% python3 -q
>>> import numpy as np
>>> import numpy.linalg as la
>>> np.set_printoptions(suppress=True, linewidth=200)
>>> rd = lambda a: np.round(a, 3) + 0
>>> J = np.load("out14.npy")
>>> J
array([[ 7,  5, -9,  0, -1,  3,  3, -4,  6],
       [ 0, -7,  3,  2, -1,  7, -7, -2,  6],
       [ 0,  0,  8,  2,  7,  1, -6,  8,  9],
       [ 0,  0,  0, -9,  9, -8,  0,  3,  5],
       [ 0,  0,  0,  0, -5, -1, -8,  0, -4],
       [ 0,  0,  0,  0,  0, -9, -2,  0,  6],
       [ 0,  0,  0,  0,  0,  0, -6, -7, -2],
       [ 0,  0,  0,  0,  0,  0,  0, -7,  6],
       [ 0,  0,  0,  0,  0,  0,  0,  0,  5]])
>>> x0 = np.array([-3, -2, -2, -1, 0, -3, 2, 1, -2])
>>> target = J @ x0
>>> target
array([-32, -43, -43,  26,  -5,  11, -15, -19, -10])
>>> rd(la.solve(J, J[:, 5]))
array([0., 0., 0., 0., 0., 1., 0., 0., 0.])
>>> rd(la.solve(J.T, J[3]))
array([0., 0., 0., 1., 0., 0., 0., 0., 0.])
>>> U, s, VT = la.svd(J, full_matrices=False)
>>> rd(s / s[0])
array([1.   , 0.856, 0.762, 0.592, 0.4  , 0.356, 0.261, 0.101, 0.023])
>>> U.shape, s.shape, VT.shape
((9, 9), (9,), (9, 9))
>>> rd(np.abs(VT[0]))
array([0.067, 0.098, 0.372, 0.147, 0.489, 0.262, 0.226, 0.392, 0.559])
>>> (s > 1e-8).sum()
np.int64(9)
>>> out = J[0, 0] * J[1:] - np.outer(J[1:, 0], J[0])
>>> out
array([[  0, -49,  21,  14,  -7,  49, -49, -14,  42],
       [  0,   0,  56,  14,  49,   7, -42,  56,  63],
       [  0,   0,   0, -63,  63, -56,   0,  21,  35],
       [  0,   0,   0,   0, -35,  -7, -56,   0, -28],
       [  0,   0,   0,   0,   0, -63, -14,   0,  42],
       [  0,   0,   0,   0,   0,   0, -42, -49, -14],
       [  0,   0,   0,   0,   0,   0,   0, -49,  42],
       [  0,   0,   0,   0,   0,   0,   0,   0,  35]])
>>> J[:, 0] / J[0, 0]
array([1., 0., 0., 0., 0., 0., 0., 0., 0.])
>>> la.matrix_rank(out), la.matrix_rank(J)
(np.int64(8), np.int64(9))
>>> [int(la.matrix_rank(la.matrix_power(J, p))) for p in range(1, 10)]
[9, 9, 9, 9, 9, 9, 9, 9, 9]
>>> la.matrix_rank(J - J[0, 0] * np.eye(9))
np.int64(8)
>>> rd(np.sort(la.eigvals(J)))
array([-9., -9., -7., -7., -6., -5.,  5.,  7.,  8.])
>>> m1 = np.load("x.npy")
>>> m1
array([[ 0,  0,  0,  0,  4,  0,  0],
       [ 0,  0,  0,  4,  0,  0,  0],
       [ 0,  0, -4,  0,  0,  0,  0],
       [ 0,  0,  0,  0,  0,  0,  5],
       [ 0,  0,  0,  0,  0,  5,  0],
       [ 0,  1,  0,  0,  0,  0,  0],
       [ 1,  0,  0,  0,  0,  0,  0]])
>>> rd(la.norm(m1, axis=0))
array([1., 1., 4., 4., 4., 5., 5.])
>>> rd(la.svd(m1, compute_uv=False))
array([5., 5., 4., 4., 4., 1., 1.])
>>> m1 @ m1.T
array([[16,  0,  0,  0,  0,  0,  0],
       [ 0, 16,  0,  0,  0,  0,  0],
       [ 0,  0, 16,  0,  0,  0,  0],
       [ 0,  0,  0, 25,  0,  0,  0],
       [ 0,  0,  0,  0, 25,  0,  0],
       [ 0,  0,  0,  0,  0,  1,  0],
       [ 0,  0,  0,  0,  0,  0,  1]])
>>> m1[:, 1] @ m1[:, 4]
np.int64(0)
>>> U, s, VT = la.svd(m1, full_matrices=False)
>>> np.allclose(U * s @ VT, m1)
True
>>> np.sqrt((s ** 2).sum()), rd(la.norm(m1))
(np.float64(10.0), np.float64(10.0))
>>> s
array([5., 5., 4., 4., 4., 1., 1.])
>>> arr = np.loadtxt("layer18.csv", delimiter=",")
>>> arr
array([[ 0.731,  0.887,  0.814,  0.814, -0.986,  0.9  ,  0.635,  0.834,  0.859, -0.67 ],
       [ 0.938,  0.991,  0.978,  0.967, -1.   ,  0.988,  0.876,  0.978,  0.981, -0.951],
       [ 0.119,  0.207,  0.178,  0.129, -0.273,  0.149,  0.09 ,  0.159,  0.149, -0.188],
       [-0.07 , -0.946, -0.968,  0.735, -0.968,  0.979,  0.336, -0.38 ,  0.711,  1.   ],
       [-0.38 ,  0.43 ,  0.641, -0.814,  0.986, -0.973, -0.523, -0.31 , -0.827, -0.994],
       [-0.848, -0.883, -0.735, -0.951,  0.999, -0.991, -0.811, -0.909, -0.966, -0.422],
       [-0.774, -0.696, -0.414, -0.934,  0.999, -0.989, -0.762, -0.834, -0.951, -0.845],
       [-0.03 , -0.264, -0.291,  0.1  , -0.217,  0.264,  0.03 , -0.08 ,  0.09 ,  0.611],
       [ 0.706,  0.363, -0.04 ,  0.93 , -0.999,  0.992,  0.735,  0.744,  0.945,  0.973],
       [-0.119, -0.793, -0.834,  0.38 , -0.706,  0.793,  0.119, -0.31 ,  0.345,  0.993],
       [ 0.691,  0.991,  0.991,  0.168, -0.327, -0.592,  0.327,  0.876,  0.327, -1.   ],
       [-0.963, -1.   , -1.   , -0.874,  0.994, -0.558, -0.824, -0.994, -0.937,  1.   ],
       [ 0.578,  0.617,  0.446,  0.753, -0.972,  0.894,  0.537,  0.664,  0.793,  0.273],
       [ 0.929,  0.998,  0.997,  0.883, -0.995,  0.814,  0.793,  0.981,  0.933, -1.   ],
       [ 0.544, -0.3  , -0.604,  0.905, -0.997,  0.991,  0.658,  0.508,  0.917,  0.997],
       [-0.592, -0.544, -0.327, -0.797,  0.982, -0.932, -0.572, -0.664, -0.831, -0.598],
       [ 0.485,  0.762,  0.706,  0.485, -0.814,  0.508,  0.363,  0.617,  0.551, -0.786],
       [ 0.438,  0.976,  0.981, -0.319,  0.629, -0.876,  0.02 ,  0.706, -0.217, -1.   ],
       [ 0.721,  0.572,  0.254,  0.915, -0.998,  0.986,  0.721,  0.778,  0.934,  0.892],
       [-0.837, -0.923, -0.84 , -0.925,  0.998, -0.977, -0.774, -0.909, -0.948,  0.354],
       [ 0.623,  0.927,  0.909,  0.515, -0.84 ,  0.38 ,  0.43 ,  0.778,  0.604, -0.978],
       [-0.336,  0.551,  0.726, -0.811,  0.986, -0.975, -0.508, -0.235, -0.821, -0.997],
       [-0.831, -0.989, -0.983, -0.753,  0.97 , -0.647, -0.647, -0.933, -0.831,  0.998],
       [-0.188, -0.964, -0.978,  0.67 , -0.945,  0.972,  0.254, -0.508,  0.629,  1.   ],
       [-0.235,  0.422,  0.578, -0.658,  0.938, -0.91 , -0.371, -0.159, -0.67 , -0.979],
       [-0.721, -0.909, -0.856, -0.774,  0.977, -0.845, -0.604, -0.834, -0.827,  0.84 ],
       [ 0.264,  0.598,  0.578,  0.159, -0.327,  0.03 ,  0.149,  0.38 ,  0.207, -0.797],
       [-0.254, -0.3  , -0.217, -0.354,  0.664, -0.485, -0.226, -0.31 , -0.388, -0.03 ],
       [-0.711, -0.641, -0.38 , -0.896,  0.996, -0.978, -0.696, -0.778, -0.919, -0.77 ],
       [-0.438, -0.869, -0.862, -0.197,  0.397,  0.129, -0.226, -0.617, -0.282,  0.98 ],
       [ 0.01 , -0.454, -0.523,  0.31 , -0.604,  0.623,  0.129, -0.08 ,  0.3  ,  0.91 ],
       [ 0.786,  0.811,  0.629,  0.92 , -0.998,  0.982,  0.749,  0.856,  0.941,  0.485],
       [-0.629, -0.994, -0.995,  0.168, -0.38 ,  0.869, -0.168, -0.856,  0.01 ,  1.   ],
       [ 0.859,  0.824,  0.578,  0.968, -1.   ,  0.996,  0.843,  0.909,  0.978,  0.854],
       [-0.834, -0.843, -0.653, -0.95 ,  0.999, -0.992, -0.804, -0.894, -0.965, -0.635],
       [-0.188, -0.811, -0.84 ,  0.273, -0.551,  0.711,  0.05 , -0.38 ,  0.226,  0.992],
       [-0.264, -0.598, -0.578, -0.159,  0.327, -0.03 , -0.149, -0.38 , -0.207,  0.797],
       [-0.38 , -0.856, -0.856, -0.08 ,  0.159,  0.31 , -0.159, -0.565, -0.159,  0.984],
       [-0.903, -0.991, -0.981, -0.917,  0.998, -0.943, -0.8  , -0.964, -0.949,  0.989],
       [-0.782, -0.635, -0.291, -0.947,  0.999, -0.993, -0.782, -0.834, -0.96 , -0.929]])
>>> x0 = np.array([5, -4, -2, -3, -3, -1, -1, -1, 5, -2])
>>> target = arr @ x0
>>> rd(la.pinv(arr) @ arr)
array([[1., 0., 0., 0., 0., 0., 0., 0., 0., 0.],
       [0., 1., 0., 0., 0., 0., 0., 0., 0., 0.],
       [0., 0., 1., 0., 0., 0., 0., 0., 0., 0.],
       [0., 0., 0., 1., 0., 0., 0., 0., 0., 0.],
       [0., 0., 0., 0., 1., 0., 0., 0., 0., 0.],
       [0., 0., 0., 0., 0., 1., 0., 0., 0., 0.],
       [0., 0., 0., 0., 0., 0., 1., 0., 0., 0.],
       [0., 0., 0., 0., 0., 0., 0., 1., 0., 0.],
       [0., 0., 0., 0., 0., 0., 0., 0., 1., 0.],
       [0., 0., 0., 0., 0., 0., 0., 0., 0., 1.]])
>>> rd(la.lstsq(arr, target)[0])
array([ 5., -4., -2., -3., -3., -1., -1., -1.,  5., -2.])
>>> rng = np.random.default_rng(782)
>>> target = target + 0.3 * rng.normal(size=40)
>>> rd(target)
array([ 1.915,  2.5  ,  0.807,  6.244, -5.201, -0.453, -1.089,  0.877,  2.835,  4.042,  1.01 , -3.482,  1.651,  3.812,  5.867, -1.163,  1.506, -3.351,  1.292, -1.855,  1.986, -5.944, -3.25 ,  6.448,
       -4.717, -2.414,  0.714, -1.32 , -1.255, -0.72 ,  2.955,  1.28 ,  1.658,  0.63 , -0.635,  3.714, -0.054,  0.61 , -2.992, -1.064])
>>> beta, *_ = la.lstsq(arr, target)
>>> beta.round()
array([13., -3., -3.,  6., -3., -2., -8., -5., -2., -2.])
>>> [round(float(la.norm(la.solve(arr.T @ arr + lam * np.eye(10), arr.T @ target))), 2) for lam in (0, 1, 10, 100)]
[18.54, 4.4, 2.02, 0.79]
>>> rd(la.norm(target - arr @ beta))
np.float64(1.593)
